In [1]: import numpy as np

In [2]: np.set_printoptions(precision=2, suppress=True, linewidth=120)

In [3]: rnd = lambda a: np.round(a, 2) + 0

In [4]: E = np.array([[2, -3, -1, -2], [2, -3, -1, -2], [-1, 2, 2, 1]])

In [5]: Uu, sigma, Vh = np.linalg.svd(E)

In [6]: rnd(sigma)
Out[6]: array([6.66, 1.27, 0.  ])

In [7]: other = Uu[:, :2] @ np.diag(sigma[:2]) @ Vh[:2]

In [8]: rnd(np.linalg.norm(E - other) / np.linalg.norm(E))
Out[8]: np.float64(0.0)

In [9]: rnd(np.linalg.norm(E - other, 2)), rnd(sigma[2])
Out[9]: (np.float64(0.0), np.float64(0.0))

In [10]: np.linalg.matrix_rank(E, rtol=0.05)
Out[10]: np.int64(2)

In [11]: Uu, sigma, Vh = np.linalg.svd(E)

In [12]: vecs = Vh[:(sigma > 1e-8).sum()]

In [13]: rng = np.random.default_rng(73)

In [14]: x = E[2] + 4 * E[0] + rng.integers(2) * np.eye(4)[3]

In [15]: x
Out[15]: array([  7., -10.,  -2.,  -6.])

In [16]: rnd(np.linalg.norm(x - vecs.T @ vecs @ x))
Out[16]: np.float64(0.85)

In [17]: np.allclose(vecs.T @ vecs @ x, x)
Out[17]: False

In [18]: np.linalg.matrix_rank(np.vstack([E, x]))
Out[18]: np.int64(3)

In [19]: rnd(vecs.T @ vecs)
Out[19]: 
array([[ 0.28, -0.33,  0.11, -0.28],
       [-0.33,  0.5 ,  0.17,  0.33],
       [ 0.11,  0.17,  0.94, -0.11],
       [-0.28,  0.33, -0.11,  0.28]])

In [20]: rnd(np.linalg.norm(E, 2) / np.linalg.norm(E))
Out[20]: np.float64(0.98)

In [21]: [round(float(x), 2) for x in np.linalg.svd(E, compute_uv=False)[:3]]
Out[21]: [6.66, 1.27, 0.0]

In [22]: r = np.linalg.matrix_rank(E)

In [23]: r
Out[23]: np.int64(2)

In [24]: ns = np.linalg.svd(E)[2][r:].T

In [25]: np.allclose(E @ ns, 0)
Out[25]: True

In [26]: data = np.load("run18.npy")

In [27]: data
Out[27]: 
array([[ 5.02,  4.98, 10.  ],
       [ 2.99,  3.  ,  5.99],
       [ 5.01,  4.98,  9.99],
       [-2.96, -2.98, -5.98]])

In [28]: r0 = np.array([7, 3])

In [29]: np.polyval(r0, data[1])
Out[29]: array([23.93, 24.  , 44.93])

In [30]: rnd(np.cross(data[1, :3], data[2, :3]))
Out[30]: array([ 0.14,  0.14, -0.14])

In [31]: np.convolve(data[1], r0)
Out[31]: array([20.93, 29.97, 50.93, 17.97])

In [32]: r0, g = data[0], data[1]

In [33]: rnd(r0 @ r0)
Out[33]: np.float64(150.0)

In [34]: pr = (r0 @ g) / (r0 @ r0) * r0

In [35]: rnd((g - pr) @ r0)
Out[35]: np.float64(0.0)

In [36]: rnd(g - pr)
Out[36]: array([-0.02,  0.02,  0.  ])

In [37]: arr = np.array([[0, 0, 0], [2, 5, 0], [-7, 8, -9]])

In [38]: arr
Out[38]: 
array([[ 0,  0,  0],
       [ 2,  5,  0],
       [-7,  8, -9]])

In [39]: Uu, sigma, Vh = np.linalg.svd(arr)

In [40]: rnd(sigma)
Out[40]: array([14.07,  5.  ,  0.  ])

In [41]: np.argmax(sigma[:-1] / (sigma[1:] + 1e-6)) + 1
Out[41]: np.int64(2)

In [42]: other = Uu[:, :2] @ np.diag(sigma[:2]) @ Vh[:2]

In [43]: rnd(np.linalg.norm(arr - other) / np.linalg.norm(arr))
Out[43]: np.float64(0.0)

In [44]: rnd(np.linalg.norm(arr - other, 2)), rnd(sigma[2])
Out[44]: (np.float64(0.0), np.float64(0.0))

In [45]: rnd(other)
Out[45]: 
array([[ 0.,  0.,  0.],
       [ 2.,  5.,  0.],
       [-7.,  8., -9.]])

In [46]: np.linalg.matrix_rank(other)
Out[46]: np.int64(2)

In [47]: np.linalg.matrix_rank(data, rtol=0.1)
Out[47]: np.int64(1)

In [48]: np.linalg.cond(data) > 100
Out[48]: np.True_

In [49]: np.unique(arr.round(6), axis=0).shape
Out[49]: (3, 3)

In [50]: np.linalg.lstsq(arr[:-1].T, arr[-1])[2]
Out[50]: np.int32(1)

In [51]: np.allclose(arr[:-1].T @ np.linalg.lstsq(arr[:-1].T, arr[-1])[0], arr[-1])
Out[51]: False

In [52]: rnd(np.trace(np.linalg.pinv(arr) @ arr))
Out[52]: np.float64(2.0)

In [53]: Uu, sigma, Vh = np.linalg.svd(arr)

In [54]: vecs = Vh[:(sigma > 1e-8).sum()]

In [55]: x = arr[0] + 2 * arr[2] + rng.integers(2) * np.eye(3)[0]

In [56]: x
Out[56]: array([-14.,  16., -18.])

In [57]: np.linalg.matrix_rank(np.vstack([arr, x]))
Out[57]: np.int64(2)

In [58]: rnd(np.diag(vecs.T @ vecs))
Out[58]: array([0.59, 0.93, 0.47])

In [59]: np.allclose(vecs.T @ vecs @ x, x)
Out[59]: True

In [60]: w1 = np.array([[2, 0, 1, 5], [-2, 5, -5, 1], [3, 0, -2, -4]])

In [61]: c = np.array([-1, 0, 2, -2])

In [62]: H = np.maximum(arr @ w1 + c, 0)

In [63]: H
Out[63]: 
array([[ 0,  0,  2,  0],
       [ 0, 25,  0, 13],
       [ 0, 40,  0,  7]])

In [64]: (H > 0).astype(int)
Out[64]: 
array([[0, 0, 1, 0],
       [0, 1, 0, 1],
       [0, 1, 0, 1]])

In [65]: rnd((H > 0).mean(axis=0))
Out[65]: array([0.  , 0.67, 0.33, 0.67])

In [66]: basis = np.array([[2, 1, 1], [-1, -2, 2], [2, 1, 3], [3, -2, -1]])

In [67]: (H @ basis).round(6).argmax(axis=1)
Out[67]: array([2, 2, 2])

In [68]: J = np.array([[0, 2, 1, 3], [3, 0, 2, 1], [1, 3, 0, 2], [2, 1, 3, 0]])

In [69]: C2 = J.T @ J

In [70]: rnd(np.linalg.svd(J, compute_uv=False) ** 2)
Out[70]: array([36., 16.,  2.,  2.])

In [71]: C2
Out[71]: 
array([[14,  5, 12,  5],
       [ 5, 14,  5, 12],
       [12,  5, 14,  5],
       [ 5, 12,  5, 14]])

In [72]: np.diag(C2)
Out[72]: array([14, 14, 14, 14])

In [73]: np.allclose(C2, C2.T)
Out[73]: True

In [74]: rnd(np.linalg.eigvalsh(C2)[::-1])
Out[74]: array([36., 16.,  2.,  2.])

In [75]: np.trace(C2), (J ** 2).sum()
Out[75]: (np.int64(56), np.int64(56))

In [76]: np.linalg.matrix_rank(C2)
Out[76]: np.int64(4)

In [77]: x = np.ones(4)

In [78]: for _ in range(6):
    ...:     x = C2 @ x
    ...:     x /= np.linalg.norm(x)
    ...:     print(round(x @ C2 @ x, 2))
    ...: 
36.0
36.0
36.0
36.0
36.0
36.0

In [79]: rnd(np.linalg.eigvalsh(C2)[-1])
Out[79]: np.float64(36.0)

In [80]: x
Out[80]: array([0.5, 0.5, 0.5, 0.5])

In [81]: O, r_ = np.linalg.qr(J)

In [82]: rnd(np.abs(np.diag(r_)))
Out[82]: array([3.74, 3.49, 1.92, 1.92])

In [83]: rnd(np.sort(np.abs(np.fft.fft(J[0])))), rnd(np.sort(np.linalg.svd(J, compute_uv=False)))
Out[83]: (array([1.41, 1.41, 4.  , 6.  ]), array([1.41, 1.41, 4.  , 6.  ]))

In [84]: J @ np.ones(4)
Out[84]: array([6., 6., 6., 6.])

In [85]: np.fft.fft(J[0])
Out[85]: array([ 6.+0.j, -1.+1.j, -4.+0.j, -1.-1.j])

In [86]: (J @ J)[0]
Out[86]: array([13,  6, 13,  4])

In [87]: np.allclose(J @ J.T, J.T @ J)
Out[87]: True

In [88]: J.sum(axis=1)
Out[88]: array([6, 6, 6, 6])

In [89]: J.shape
Out[89]: (4, 4)

In [90]: np.linalg.matrix_rank(J)
Out[90]: np.int64(4)

In [91]: J.mean(axis=0)
Out[91]: array([1.5, 1.5, 1.5, 1.5])

In [92]: rnd(np.linalg.norm(J))
Out[92]: np.float64(7.48)

In [93]: np.unravel_index(np.abs(J).argmax(), J.shape)
Out[93]: (np.int64(0), np.int64(3))

In [94]: F = np.load("out5.npy")

In [95]: F
Out[95]: 
array([[5, 4, 5, 5],
       [3, 2, 3, 3],
       [5, 4, 5, 5],
       [5, 4, 5, 5]])

In [96]: def softmax(z):
    ...:     e = np.exp(z - z.max(axis=-1, keepdims=True))
    ...:     return e / e.sum(axis=-1, keepdims=True)
    ...: 

In [97]: rnd(softmax(F[1] + 4))
Out[97]: array([0.3 , 0.11, 0.3 , 0.3 ])

In [98]: rnd(softmax(10 * F[1]))
Out[98]: array([0.33, 0.  , 0.33, 0.33])

In [99]: scores = F @ F.T / np.sqrt(4)

In [100]: softmax(scores).round(6).argmax(axis=1)
Out[100]: array([0, 0, 0, 0])

In [101]: np.unique(F.round(6), axis=0).shape
Out[101]: (2, 4)

In [102]: np.abs(np.diag(np.linalg.qr(F)[1])) > 1e-9
Out[102]: array([ True,  True, False, False])

In [103]: rnd(F @ np.linalg.pinv(F) @ F)
Out[103]: 
array([[5., 4., 5., 5.],
       [3., 2., 3., 3.],
       [5., 4., 5., 5.],
       [5., 4., 5., 5.]])

In [104]: rnd(np.trace(np.linalg.pinv(F) @ F))
Out[104]: np.float64(2.0)

In [105]: [round(float(x), 2) for x in np.linalg.svd(F, compute_uv=False)[:3]]
Out[105]: [17.43, 0.34, 0.0]

In [106]: rnd(np.linalg.norm(F, 2) / np.linalg.norm(F))
Out[106]: np.float64(1.0)

In [107]: np.linalg.matrix_rank(F, rtol=0.1)
Out[107]: np.int64(1)

In [108]: X = np.load("m.npy")

In [109]: X
Out[109]: 
array([[ 80.36, 159.16,  39.22],
       [ 79.28, 160.34,  38.95],
       [ 80.29, 158.74,  40.63],
       [ 80.39, 160.31,  39.74],
       [ 80.47, 160.85,  39.48],
       [ 81.45, 159.9 ,  39.98],
       [ 80.12, 159.53,  39.86],
       [ 78.98, 158.9 ,  40.47],
       [ 79.67, 159.07,  40.05],
       [ 79.89, 161.07,  41.18],
       [ 80.48, 161.02,  39.72],
       [ 79.13, 160.24,  39.23],
       [ 80.47, 159.9 ,  39.93],
       [ 81.55, 159.13,  41.51],
       [ 79.44, 159.65,  41.11],
       [ 82.03, 159.6 ,  39.04],
       [ 78.56, 159.04,  42.55],
       [ 80.55, 161.34,  41.27],
       [ 78.27, 159.61,  38.91],
       [ 78.92, 159.51,  39.28],
       [ 77.9 , 159.67,  42.18],
       [ 81.24, 160.2 ,  39.94],
       [ 81.87, 159.29,  40.37],
       [ 78.72, 161.08,  39.08]])

In [110]: Xc = X - X.mean(axis=0)

In [111]: vecs = np.linalg.svd(Xc)[2][:1]

In [112]: other = Xc - Xc @ vecs.T @ vecs

In [113]: rnd(np.diag(vecs.T @ vecs))
Out[113]: array([0.8 , 0.01, 0.19])

In [114]: rnd(np.cov(Xc @ vecs.T, rowvar=False))
Out[114]: np.float64(1.38)

In [115]: O, _ = np.linalg.qr(np.array([[-1.3, 1.6, -0.7, -0.7],
     ...:     [1.1, -0.6, 0.2, 1.1],
     ...:     [-1.8, 0.1, 0.4, 0.5],
     ...:     [1.2, -0.2, 0.2, 0.5]]))

In [116]: K = O[:, :3]

In [117]: rnd(K)
Out[117]: 
array([[-0.47, -0.82, -0.1 ],
       [ 0.4 ,  0.11, -0.07],
       [-0.65,  0.51, -0.53],
       [ 0.44, -0.23, -0.84]])

In [118]: r0, g = K[3], K[1]

In [119]: rnd(r0 @ r0)
Out[119]: np.float64(0.95)

In [120]: rnd(r0 @ g)
Out[120]: np.float64(0.21)

In [121]: pr = (r0 @ g) / (r0 @ r0) * r0

In [122]: rnd(g - pr)
Out[122]: array([0.3 , 0.16, 0.11])

In [123]: rnd(pr)
Out[123]: array([ 0.1 , -0.05, -0.18])

In [124]: rnd(np.linalg.norm(r0 + g) ** 2 + np.linalg.norm(r0 - g) ** 2)
Out[124]: np.float64(2.25)

In [125]: rnd(np.outer(r0, g))
Out[125]: 
array([[ 0.17,  0.05, -0.03],
       [-0.09, -0.03,  0.02],
       [-0.34, -0.09,  0.06]])

In [126]: rnd(np.diff(K, axis=0))
Out[126]: 
array([[ 0.87,  0.93,  0.03],
       [-1.05,  0.4 , -0.46],
       [ 1.09, -0.74, -0.31]])

In [127]: rnd(np.linalg.norm(K))
Out[127]: np.float64(1.73)

In [128]: K.shape
Out[128]: (4, 3)

In [129]: rnd(K.mean(axis=0))
Out[129]: array([-0.07, -0.11, -0.38])

In [130]: rnd(np.linalg.svd(K, compute_uv=False))
Out[130]: array([1., 1., 1.])

In [131]: np.count_nonzero(K)
Out[131]: np.int64(12)

In [132]: rnd(K.sum(axis=1))
Out[132]: array([-1.39,  0.44, -0.68, -0.64])
